$ python -q
>>> import numpy as np
>>> from numpy import linalg as LA
>>> np.set_printoptions(precision=2, suppress=True, linewidth=140)
>>> B = np.array([[1, 1, 0, 0, -2, 1],
...     [-1, 2, -2, 0, 2, 2],
...     [-1, 2, 2, 2, -2, -1],
...     [-2, -1, -2, -2, 0, 2],
...     [-2, -1, 0, 2, 2, 1],
...     [-1, -2, -1, -1, 2, -1]])
>>> mat = np.tril(B)
>>> mat
array([[ 1,  0,  0,  0,  0,  0],
       [-1,  2,  0,  0,  0,  0],
       [-1,  2,  2,  0,  0,  0],
       [-2, -1, -2, -2,  0,  0],
       [-2, -1,  0,  2,  2,  0],
       [-1, -2, -1, -1,  2, -1]])
>>> f, g = mat[5], mat[1]
>>> f @ g
np.int64(-3)
>>> print(f @ f)
12
>>> pr = (f @ g) / (f @ f) * f
>>> round(LA.norm(f + g) ** 2 + LA.norm(f - g) ** 2, 2)
np.float64(34.0)
>>> g - pr
array([-1.25,  1.5 , -0.25, -0.25,  0.5 , -0.25])
>>> np.outer(f, g)
array([[ 1, -2,  0,  0,  0,  0],
       [ 2, -4,  0,  0,  0,  0],
       [ 1, -2,  0,  0,  0,  0],
       [ 1, -2,  0,  0,  0,  0],
       [-2,  4,  0,  0,  0,  0],
       [ 1, -2,  0,  0,  0,  0]])
>>> (g - pr) @ f
np.float64(0.0)
>>> print(pr)
[ 0.25  0.5   0.25  0.25 -0.5   0.25]
>>> rng = np.random.default_rng(213558)
>>> z = rng.permutation(6)
>>> B = mat[:, z] * rng.choice([-1, 1], 6)
>>> B
array([[ 0,  0,  1,  0,  0,  0],
       [ 0,  0, -1,  0,  0,  2],
       [ 0,  0, -1,  0,  2,  2],
       [ 0,  0, -2, -2, -2, -1],
       [-2,  0, -2,  2,  0, -1],
       [-2,  1, -1, -1, -1, -2]])
>>> U, _, Vh = LA.svd(mat.T @ B)
>>> np.round(U @ Vh, 2) + 0
array([[ 0.,  0.,  1.,  0.,  0.,  0.],
       [ 0.,  0.,  0.,  0.,  0.,  1.],
       [ 0.,  0.,  0.,  0.,  1.,  0.],
       [ 0.,  0.,  0.,  1.,  0.,  0.],
       [-1.,  0.,  0.,  0.,  0.,  0.],
       [ 0., -1.,  0.,  0.,  0.,  0.]])
>>> print(np.round(LA.lstsq(mat, B)[0], 2) + 0)
[[ 0.  0.  1.  0.  0.  0.]
 [ 0.  0.  0.  0.  0.  1.]
 [ 0.  0.  0.  0.  1.  0.]
 [ 0.  0.  0.  1.  0.  0.]
 [-1.  0.  0.  0.  0.  0.]
 [ 0. -1.  0.  0.  0.  0.]]
>>> vec = np.array([0, 3, 3, 2, 0, 3])
>>> y = B @ vec
>>> y
array([  3,   3,   3, -13,  -5,  -8])
>>> LA.solve(B, y)
array([-0.,  3.,  3.,  2.,  0.,  3.])
>>> LA.solve(B, 2 * y)
array([-0.,  6.,  6.,  4.,  0.,  6.])
>>> LA.solve(B, y + B[:, 2])
array([-0.,  3.,  4.,  2.,  0.,  3.])
>>> B = mat + rng.integers(-2, 3, (6, 5)) @ rng.integers(-2, 3, (5, 6))
>>> B
array([[ -5,   7,  -4,   1,   9,   3],
       [ -5,   1, -14,  -3,   4,   1],
       [  1,   1,  -5,   0,  -1,   4],
       [ -2,  -3,  -2,   0,  -1,   2],
       [ -1,  -3,  -2,   2,  -1,  -1],
       [  1,  -1,  12,   1,   0,  -3]])
>>> print(LA.matrix_rank(B - mat, tol=1e-8))
5
>>> np.abs(B - mat).sum(axis=1)
array([30, 27, 15,  7,  9, 22])
>>> B - mat
array([[ -6,   7,  -4,   1,   9,   3],
       [ -4,  -1, -14,  -3,   4,   1],
       [  2,  -1,  -7,   0,  -1,   4],
       [  0,  -2,   0,   2,  -1,   2],
       [  1,  -2,  -2,   0,  -3,  -1],
       [  2,   1,  13,   2,  -2,  -2]])
>>> B = np.array([[-1, 0], [-9, 6], [5, 0], [-2, 7], [8, 3], [-7, -7]])
>>> basis = np.array([[1, 0, 2, 0], [2, 0, 0, 1]])
>>> F = B @ basis
>>> F
array([[ -1,   0,  -2,   0],
       [  3,   0, -18,   6],
       [  5,   0,  10,   0],
       [ 12,   0,  -4,   7],
       [ 14,   0,  16,   3],
       [-21,   0, -14,  -7]])
>>> B = F + rng.integers(-2, 3, (6, 2)) @ rng.integers(-2, 3, (2, 4))
>>> print(B)
[[ -1  -3  -6   4]
 [  3   0 -18   6]
 [  7  -4   6   4]
 [ 14  -1  -4   7]
 [ 15   4  22  -3]
 [-22  -1 -16  -5]]
>>> LA.matrix_rank(B - F, tol=1e-8)
np.int64(2)
>>> B - F
array([[ 0, -3, -4,  4],
       [ 0,  0,  0,  0],
       [ 2, -4, -4,  4],
       [ 2, -1,  0,  0],
       [ 1,  4,  6, -6],
       [-1, -1, -2,  2]])
>>> print(np.round(LA.svd(B - F, compute_uv=False), 2) + 0)
[13.6   3.45  0.    0.  ]
>>> B - B[0]
array([[  0,   0,   0,   0],
       [  4,   3, -12,   2],
       [  8,  -1,  12,   0],
       [ 15,   2,   2,   3],
       [ 16,   7,  28,  -7],
       [-21,   2, -10,  -9]])
>>> print(B.mean(axis=0))
[ 2.67 -0.83 -2.67  2.17]
>>> np.zeros(6, 4)
Traceback (most recent call last):
  File "<python-input-44>", line 1, in <module>
    np.zeros(6, 4)
    ~~~~~~~~^^^^^^
TypeError: Cannot interpret '4' as a data type
>>> print(B.sum(axis=1))
[ -6  -9  13  16  38 -44]
>>> B.shape
(6, 4)
>>> np.count_nonzero(B)
np.int64(23)
>>> np.diff(B, axis=0)
array([[  4,   3, -12,   2],
       [  4,  -4,  24,  -2],
       [  7,   3, -10,   3],
       [  1,   5,  26, -10],
       [-37,  -5, -38,  -2]])
>>> B.sum(axis=0)
array([ 16,  -5, -16,  13])
>>> rk = LA.matrix_rank(F)
>>> rk
np.int64(2)
>>> N = LA.svd(F)[2][rk:].T
>>> N.shape
(4, 2)
>>> [int(LA.matrix_rank(np.delete(F, i, axis=0))) for i in range(6)]
[2, 2, 2, 2, 2, 2]
>>> np.round(F @ N, 2) + 0
array([[0., 0.],
       [0., 0.],
       [0., 0.],
       [0., 0.],
       [0., 0.],
       [0., 0.]])
>>> np.round(N @ N.T, 2) + 0
array([[ 0.19,  0.  , -0.1 , -0.38],
       [ 0.  ,  1.  ,  0.  ,  0.  ],
       [-0.1 ,  0.  ,  0.05,  0.19],
       [-0.38,  0.  ,  0.19,  0.76]])
>>> print([int(LA.matrix_rank(F[:i])) for i in range(1, len(F) + 1)])
[1, 2, 2, 2, 2, 2]
>>> def softmax(z):
...     e = np.exp(z - z.max(axis=-1, keepdims=True))
...     return e / e.sum(axis=-1, keepdims=True)
... 
>>> np.round(softmax(F[2] + -1), 2) + 0
array([0.01, 0.  , 0.99, 0.  ])
>>> scores = F @ F.T / np.sqrt(4)
>>> print(np.round(softmax(scores), 2) + 0)
[[0. 0. 0. 0. 0. 1.]
 [0. 1. 0. 0. 0. 0.]
 [0. 0. 0. 0. 1. 0.]
 [0. 0. 0. 1. 0. 0.]
 [0. 0. 0. 0. 1. 0.]
 [0. 0. 0. 0. 0. 1.]]
>>> vec = np.array([2, 3, 3, 0])
>>> h1 = np.maximum(F @ vec, 0)
>>> np.flatnonzero(h1 > 1e-9)
array([2, 3, 4])
>>> F * (h1 > 1e-9)[:, None]
array([[ 0,  0,  0,  0],
       [ 0,  0,  0,  0],
       [ 5,  0, 10,  0],
       [12,  0, -4,  7],
       [14,  0, 16,  3],
       [ 0,  0,  0,  0]])
>>> h1
array([ 0,  0, 40, 12, 76,  0])
>>> feats = np.load("arr.npy")
>>> feats
array([[ 0,  0,  0,  0,  0,  0],
       [ 0, -3,  0,  0,  0,  0],
       [ 0,  0,  1,  0,  0,  0],
       [ 0,  0,  0,  1,  0,  0],
       [ 0,  0,  0,  0,  2,  0],
       [ 0,  0,  0,  0,  0,  3]])
>>> U, sig, Vh = LA.svd(feats, full_matrices=False)
>>> U.T @ feats @ Vh.T
array([[3., 0., 0., 0., 0., 0.],
       [0., 3., 0., 0., 0., 0.],
       [0., 0., 2., 0., 0., 0.],
       [0., 0., 0., 1., 0., 0.],
       [0., 0., 0., 0., 1., 0.],
       [0., 0., 0., 0., 0., 0.]])
>>> print(Vh @ Vh.T)
[[1. 0. 0. 0. 0. 0.]
 [0. 1. 0. 0. 0. 0.]
 [0. 0. 1. 0. 0. 0.]
 [0. 0. 0. 1. 0. 0.]
 [0. 0. 0. 0. 1. 0.]
 [0. 0. 0. 0. 0. 1.]]
>>> U.T @ U
array([[1., 0., 0., 0., 0., 0.],
       [0., 1., 0., 0., 0., 0.],
       [0., 0., 1., 0., 0., 0.],
       [0., 0., 0., 1., 0., 0.],
       [0., 0., 0., 0., 1., 0.],
       [0., 0., 0., 0., 0., 1.]])
>>> sig
array([3., 3., 2., 1., 1., 0.])
>>> np.sort(LA.eigvals(feats).real)
array([-3.,  0.,  1.,  1.,  2.,  3.])
>>> print(feats @ feats)
[[0 0 0 0 0 0]
 [0 9 0 0 0 0]
 [0 0 1 0 0 0]
 [0 0 0 1 0 0]
 [0 0 0 0 4 0]
 [0 0 0 0 0 9]]
>>> f = np.array([-4, -5, -2, 4, 3, -2])
>>> g = np.array([1, 2, 5])
>>> K = f[:, None] + g[None, :]
>>> K
array([[-3, -2,  1],
       [-4, -3,  0],
       [-1,  0,  3],
       [ 5,  6,  9],
       [ 4,  5,  8],
       [-1,  0,  3]])
>>> LA.lstsq(K[:-1].T, K[-1])[2]
np.int32(2)
>>> np.unique(K.round(6), axis=0).shape
(5, 3)
>>> f, g = K[5], K[0]
>>> f @ g
np.int64(6)
>>> pr = (f @ g) / (f @ f) * f
>>> np.outer(f, g)
array([[ 3,  2, -1],
       [ 0,  0,  0],
       [-9, -6,  3]])
>>> LA.cond(K) > 100
np.True_
>>> np.argsort(-LA.norm(K, axis=0).round(6), kind="stable")[:3]
array([2, 1, 0])
>>> rk = LA.matrix_rank(K)
>>> rk
np.int64(2)
>>> N = LA.svd(K)[2][rk:].T
>>> print(N @ N.T)
[[ 0.35 -0.46  0.12]
 [-0.46  0.62 -0.15]
 [ 0.12 -0.15  0.04]]
>>> LA.matrix_rank(K.T @ K), LA.matrix_rank(K @ K.T)
(np.int64(2), np.int64(2))
>>> U, sig, Vh = LA.svd(K)
>>> evecs = Vh[:(sig > 1e-8).sum()]
>>> vec = K[1] + 4 * K[0] + rng.integers(2) * np.eye(3)[1]
>>> vec
array([-16., -10.,   4.])
>>> np.diag(evecs.T @ evecs)
array([0.65, 0.38, 0.96])
>>> print(LA.matrix_rank(np.vstack([K, vec])))
3
>>> evecs.T @ evecs
array([[ 0.65,  0.46, -0.12],
       [ 0.46,  0.38,  0.15],
       [-0.12,  0.15,  0.96]])
>>> np.allclose(evecs.T @ evecs @ vec, vec)
False
>>> A = np.load("block18.npy")
>>> A
array([[0, 3],
       [1, 0]])
>>> ev, evecs = LA.eig(A)
>>> np.sort(LA.eigvals(A @ A))
array([3., 3.])
>>> np.round(A @ evecs[:, 0] - ev[0] * evecs[:, 0], 2) + 0
array([0., 0.])
>>> np.round(np.prod(ev), 2)
np.float64(-3.0)
>>> ev
array([ 1.73, -1.73])
>>> LA.matrix_power(A, 3)
array([[0, 9],
       [3, 0]])
>>> np.allclose(A @ A.T, A.T @ A)
False
>>> np.allclose(A, A.T)
False
>>> np.trace(A)
np.int64(0)
>>> np.sort(np.abs(LA.eigvals(A)))
array([1.73, 1.73])
>>> print((A - A.T) / 2)
[[ 0.  1.]
 [-1.  0.]]
>>> np.round(np.abs(LA.eigvals(A)).max(), 2)
np.float64(1.73)
>>> np.round(LA.det(A), 2)
np.float64(-3.0)
>>> assert A == A.T
Traceback (most recent call last):
  File "<python-input-116>", line 1, in <module>
    assert A == A.T
           ^^^^^^^^
ValueError: The truth value of an array with more than one element is ambiguous. Use a.any() or a.all()
>>> B = A + rng.integers(-2, 3, (2, 1)) @ rng.integers(-2, 3, (1, 2))
>>> print(B)
[[0 3]
 [5 2]]
>>> LA.matrix_rank(B - A, tol=1e-8)
np.int64(1)
>>> np.abs(B - A).sum(axis=1)
array([0, 6])
>>> th = np.radians(72)
>>> r_ = np.eye(2)
>>> r_[1, 1] = r_[0, 0] = np.cos(th)
>>> r_[1, 0], r_[0, 1] = -np.sin(th), np.sin(th)
>>> r_
array([[ 0.31,  0.95],
       [-0.95,  0.31]])
>>> B = A @ r_.T
>>> np.allclose(A @ A.T, B @ B.T)
True
>>> round(LA.det(A[::-1]), 2)
np.float64(3.0)
>>> np.kron(np.eye(2, dtype=int), A)
array([[0, 3, 0, 0],
       [1, 0, 0, 0],
       [0, 0, 0, 3],
       [0, 0, 1, 0]])
>>> np.einsum("ii->", A)
np.int64(0)
>>> X = np.loadtxt("sample2.csv", delimiter=",")
>>> X
array([[0., 1., 1.],
       [1., 0., 1.],
       [1., 1., 0.]])
>>> np.sort(np.abs(np.fft.fft(X[0]))), np.sort(LA.svd(X, compute_uv=False))
(array([1., 1., 2.]), array([1., 1., 2.]))
>>> (X @ X)[0]
array([2., 1., 1.])
>>> B = np.array([[4, 4], [5, 2], [4, 3]])
>>> print(np.einsum("ik,kj->ji", X, B))
[[9. 8. 9.]
 [5. 7. 6.]]
>>> ev, evecs = LA.eigh(X)
>>> ev
array([-1., -1.,  2.])
>>> np.round(evecs.T @ evecs, 2) + 0
array([[1., 0., 0.],
       [0., 1., 0.],
       [0., 0., 1.]])
>>> np.unique(ev.round(6) + 0, return_counts=True)[1]
array([2, 1])
>>> LA.svd(X, compute_uv=False)
array([2., 1., 1.])
>>> z = rng.permutation(3)
>>> z
array([1, 2, 0])
>>> B = X[z][:, z]
>>> np.diag(B)
array([0., 0., 0.])
>>> print(B)
[[0. 1. 1.]
 [1. 0. 1.]
 [1. 1. 0.]]
>>> np.sort(np.abs(LA.eigvals(B)))
array([1., 1., 2.])
>>> m1 = np.loadtxt("m.csv", delimiter=",")
>>> m1
array([[-2., -2.],
       [-1.,  1.]])
>>> np.poly(m1)
array([ 1.,  1., -4.])
>>> round(float(LA.det(m1.T)), 2)
-4.0
>>> U, sig, Vh = LA.svd(m1, full_matrices=False)
>>> np.round(U.T @ m1 @ Vh.T, 2) + 0
array([[2.83, 0.  ],
       [0.  , 1.41]])
>>> np.allclose(U * sig @ Vh, m1)
True
>>> print(round(float(np.sqrt((sig ** 2).sum())), 2), round(LA.norm(m1), 2))
3.16 3.16
>>> print(np.abs(U[:, 0]).round(6).argmax())
0
>>> print(U.shape, sig.shape, Vh.shape)
(2, 2) (2,) (2, 2)
>>> B = LA.inv(mat)
>>> np.allclose(B, mat.T)
False
>>> np.round(LA.det(mat) * LA.det(B), 2)
np.float64(1.0)
>>> (np.abs(B) > 1e-9).astype(int)
array([[1, 0, 0, 0, 0, 0],
       [1, 1, 0, 0, 0, 0],
       [0, 1, 1, 0, 0, 0],
       [1, 1, 1, 1, 0, 0],
       [1, 0, 1, 1, 1, 0],
       [1, 1, 1, 1, 1, 1]])
>>> round(float(LA.cond(mat)), 2)
29.4
>>> np.round(LA.inv(B), 2) + 0
array([[ 1.,  0.,  0.,  0.,  0.,  0.],
       [-1.,  2.,  0.,  0.,  0.,  0.],
       [-1.,  2.,  2.,  0.,  0.,  0.],
       [-2., -1., -2., -2.,  0.,  0.],
       [-2., -1.,  0.,  2.,  2.,  0.],
       [-1., -2., -1., -1.,  2., -1.]])
